$ python3 -q
>>> import numpy as np
>>> import numpy.linalg as la
>>> np.set_printoptions(precision=3, suppress=True, linewidth=100, legacy="1.25")
>>> tidy = lambda a: np.round(a, 3) + 0
>>> data = np.loadtxt("mat.csv", delimiter=",")
>>> tidy(data)
array([[-0.272, -0.123, -0.893],
       [-0.443, -0.236, -0.154],
       [ 0.341, -0.936,  0.053],
       [-0.783, -0.23 ,  0.42 ]])
>>> ang = np.radians(60)
>>> r_ = np.eye(3)
>>> r_[1, 1] = r_[0, 0] = np.cos(ang)
>>> r_[1, 0], r_[0, 1] = -np.sin(ang), np.sin(ang)
>>> tidy(r_)
array([[ 0.5  ,  0.866,  0.   ],
       [-0.866,  0.5  ,  0.   ],
       [ 0.   ,  0.   ,  1.   ]])
>>> other = data @ r_.T
>>> tidy(other)
array([[-0.243,  0.174, -0.893],
       [-0.426,  0.265, -0.154],
       [-0.64 , -0.763,  0.053],
       [-0.591,  0.563,  0.42 ]])
>>> np.allclose(la.norm(data, axis=1), la.norm(other, axis=1))
True
>>> m1 = np.array([[2, 1, 2, 2], [2, 2, 1, 1], [1, 2, 1, 1], [-2, -3, 0, 0]])
>>> np.allclose(m1 @ m1.T, m1.T @ m1)
False
>>> (m1 + m1.T) / 2
array([[ 2. ,  1.5,  1.5,  0. ],
       [ 1.5,  2. ,  1.5, -1. ],
       [ 1.5,  1.5,  1. ,  0.5],
       [ 0. , -1. ,  0.5,  0. ]])
>>> m1 @ m1
array([[  4,   2,   7,   7],
       [  7,   5,   7,   7],
       [  5,   4,   5,   5],
       [-10,  -8,  -7,  -7]])
>>> np.trace(m1)
5
>>> la.matrix_power(m1, 3)
array([[  5,   1,  17,  17],
       [ 17,  10,  26,  26],
       [ 13,   8,  19,  19],
       [-29, -19, -35, -35]])
>>> tidy(np.sort(np.abs(la.eigvals(m1))))
array([0.   , 0.425, 2.656, 2.656])
>>> tidy(la.norm(m1, 2) / la.norm(m1))
0.921
>>> [round(float(x), 3) for x in la.svd(m1, compute_uv=False)[:3]]
[6.042, 2.449, 0.702]
>>> la.cond(m1) > 100
True
>>> hat = data @ la.solve(data.T @ data, data.T)
>>> tidy(la.eigvalsh(hat))
array([0., 1., 1., 1.])
>>> tidy(la.eigvals(m1))
array([2.287+1.35j, 2.287-1.35j, 0.   +0.j  , 0.425+0.j  ])
>>> tidy(la.eigvals(m1).sum().real)
5.0
>>> tidy(np.poly(m1))
array([ 1., -5.,  9., -3.,  0.])
>>> tidy(la.det(m1[::-1]))
0.0
>>> Uu, s, VT = la.svd(m1)
>>> V = VT[:(s > 1e-8).sum()]
>>> rng = np.random.default_rng(502)
>>> vec = m1[3] + -1 * m1[1] + rng.integers(2) * np.eye(4)[0]
>>> vec
array([-4., -5., -1., -1.])
>>> tidy(V.T @ V)
array([[1. , 0. , 0. , 0. ],
       [0. , 1. , 0. , 0. ],
       [0. , 0. , 0.5, 0.5],
       [0. , 0. , 0.5, 0.5]])
>>> tidy(np.diag(V.T @ V))
array([1. , 1. , 0.5, 0.5])
>>> tidy(la.norm(vec - V.T @ V @ vec))
0.0
>>> M = np.load("case11.npy")
>>> tidy(M)
array([[ 0.41 , -0.622,  1.807],
       [-0.622,  0.15 , -0.466],
       [ 1.807, -0.466,  1.439]])
>>> # symmetric, so the eigenvalues are real
>>> np.all(la.eigvalsh(M) > 0)
False
>>> [round(float(la.det(M[:i, :i])), 2) + 0 for i in range(1, 4)]
[0.41, -0.33, 0.0]
>>> other = np.c_[data[:, :2] @ np.array([[0, -2], [2, -2]]), np.array([-2, 4, -8, -8])]
>>> tidy(other)
array([[-0.246,  0.791, -2.   ],
       [-0.473,  1.358,  4.   ],
       [-1.872,  1.191, -8.   ],
       [-0.461,  2.028, -8.   ]])
>>> la.matrix_rank(other)
3
>>> tidy(la.norm(la.qr(data)[0].T @ other, axis=0) ** 2 / ((other ** 2).sum(axis=0) + 1e-12))
array([1.   , 1.   , 0.586])
>>> tidy(la.norm(other - data @ la.lstsq(data, other)[0], axis=0))
array([0.   , 0.   , 7.829])
>>> C2 = data.T @ data
>>> tidy(la.eigvalsh(C2)[::-1])
array([1., 1., 1.])
>>> la.matrix_rank(C2)
3
>>> tidy(np.diag(C2))
array([1., 1., 1.])
>>> arr = np.load("w.npy")
>>> arr
array([[2, 0, 2],
       [1, 2, 0]])
>>> other = arr / la.norm(arr, axis=1)
Traceback (most recent call last):
  File "<python-input-54>", line 1, in <module>
    other = arr / la.norm(arr, axis=1)
            ~~~~^~~~~~~~~~~~~~~~~~~~~~
ValueError: operands could not be broadcast together with shapes (2,3) (2,) 
>>> other = arr / la.norm(arr, axis=1, keepdims=True)
>>> C2 = other @ other.T
>>> (np.abs(C2) > 0.9).astype(int)
array([[1, 0],
       [0, 1]])
>>> tidy(C2)
array([[1.   , 0.316],
       [0.316, 1.   ]])
>>> tidy(np.degrees(np.arccos(np.clip(C2[0, 1], -1, 1))))
71.565
>>> np.argwhere(np.triu(np.abs(C2) > 0.95, 1))
array([], shape=(0, 2), dtype=int64)
>>> tidy(C2[0])
array([1.   , 0.316])
>>> tidy(la.norm(other, axis=1))
array([1., 1.])
>>> vec = np.array([1, 0, 1])
>>> arr * vec
array([[2, 0, 2],
       [1, 0, 0]])
>>> np.sign((arr @ vec).round(6))
array([1, 1])
>>> arr @ np.eye(3)[1]
array([0., 2.])
>>> arr @ (2 * vec)
array([8, 2])
>>> other = arr[0, 0] * arr[1:] - np.outer(arr[1:, 0], arr[0])
>>> other
array([[ 0,  4, -2]])
>>> arr[:, 0] / arr[0, 0]
array([1. , 0.5])
>>> np.flatnonzero(~other.round(6).any(axis=1))
array([], dtype=int64)
>>> la.matrix_rank(other), la.matrix_rank(arr)
(1, 2)
>>> Uu, s, VT = la.svd(m1)
>>> np.argmax(s[:-1] / (s[1:] + 1e-6)) + 1
3
>>> other = Uu[:, :3] @ np.diag(s[:3]) @ VT[:3]
>>> tidy(np.abs(m1 - other).max())
0.0
>>> tidy(la.norm(m1 - other) / la.norm(m1))
0.0
>>> arr[1] @ arr[0]
2
>>> tidy(la.norm(arr, axis=0))
array([2.236, 2.   , 2.   ])
>>> tidy(la.norm(arr, 1)), tidy(la.norm(arr, np.inf))
(3.0, 4.0)
>>> tidy(la.norm(arr[1] - arr[0]))
3.0
>>> feats = np.load("run6.npy")
>>> feats
array([[ 5,  4, -3],
       [ 1,  5,  3],
       [ 0,  0,  0],
       [ 0,  0,  0],
       [ 0,  0,  0],
       [ 5,  4, -3],
       [ 0,  0,  0],
       [ 0,  0,  0],
       [ 4,  2,  1],
       [ 4,  2,  1],
       [ 0,  0,  0],
       [ 1,  2, -4],
       [ 1,  5,  3],
       [ 1,  5,  3],
       [ 1,  2, -4],
       [ 4,  2,  1],
       [ 0,  0,  0],
       [ 1,  5,  3],
       [ 0,  0,  0],
       [ 1,  5,  3],
       [ 1,  5,  3]])
>>> # row 3 repeats row 2
>>> C2 = feats.T @ feats
>>> la.matrix_rank(C2)
3
>>> (feats @ feats.T).shape
(21, 21)
>>> np.trace(C2), (feats ** 2).sum()
(415, 415)
>>> other = np.c_[feats[:, :2] @ np.array([[1, 1], [1, 1]]), np.array([0, 0, 1, 2, 3, 1, 3, 0, 3, 0, 2, 2, 2, 3, 2, 2, 2, 1, 1, 1, 2])]
>>> other
array([[9, 9, 0],
       [6, 6, 0],
       [0, 0, 1],
       [0, 0, 2],
       [0, 0, 3],
       [9, 9, 1],
       [0, 0, 3],
       [0, 0, 0],
       [6, 6, 3],
       [6, 6, 0],
       [0, 0, 2],
       [3, 3, 2],
       [6, 6, 2],
       [6, 6, 3],
       [3, 3, 2],
       [6, 6, 2],
       [0, 0, 2],
       [6, 6, 1],
       [0, 0, 1],
       [6, 6, 1],
       [6, 6, 2]])
>>> tidy(la.norm(la.qr(feats)[0].T @ other, axis=0) ** 2 / ((other ** 2).sum(axis=0) + 1e-12))
array([1.   , 1.   , 0.312])
>>> C2 = np.cov(other, rowvar=False)
>>> np.argwhere(np.triu(np.abs(np.corrcoef(other.T)) > 0.8, 1))
array([[0, 1]])
>>> tidy(np.corrcoef(other.T))
array([[ 1.   ,  1.   , -0.261],
       [ 1.   ,  1.   , -0.261],
       [-0.261, -0.261,  1.   ]])
>>> tidy(la.eigvalsh(C2)[::-1])
array([21.504,  0.982,  0.   ])
>>> np.median(other, axis=0)
array([6., 6., 2.])
>>> tidy(np.polyfit(other[:, 0], other[:, 2], 1))
array([-0.082,  1.876])
>>> np.argsort(-other.std(axis=0).round(6), kind="stable")
array([0, 1, 2])
>>> other = np.array([[-2, 1], [-3, 0], [0, 3]])
>>> basis = np.array([[-5, 1, -4], [1, 1, 2]])
>>> E = other @ basis
>>> E
array([[11, -1, 10],
       [15, -3, 12],
       [ 3,  3,  6]])
>>> # looks like rank 2
>>> Uu, s, VT = la.svd(E)
>>> V = VT[:(s > 1e-8).sum()]
>>> vec = E[1] + 3 * E[0] + rng.integers(2) * np.eye(3)[2]
>>> vec
array([48., -6., 42.])
>>> la.matrix_rank(np.vstack([E, vec]))
2
>>> tidy(V.T @ V)
array([[ 0.667, -0.333,  0.333],
       [-0.333,  0.667,  0.333],
       [ 0.333,  0.333,  0.667]])
>>> tidy(la.norm(vec - V.T @ V @ vec))
0.0
>>> K = np.load("layer13.npy")
>>> K
array([[4., 1., 1.],
       [1., 4., 1.],
       [1., 1., 4.]])
>>> W1 = np.array([[5, -2, 2, -3], [3, -3, 5, -4], [-5, 5, -5, -2]])
>>> b = np.array([1, 9, 7, 1])
>>> hid = np.maximum(K @ W1 + b, 0)
>>> hid
array([[19.,  3., 15.,  0.],
       [13.,  0., 24.,  0.],
       [ 0., 24.,  0.,  0.]])
>>> la.matrix_rank(hid)
3
>>> basis = np.array([[2, -2], [-2, 2], [-2, 1], [1, 1]])
>>> (hid @ basis).round(6).argmax(axis=1)
array([0, 1, 1])
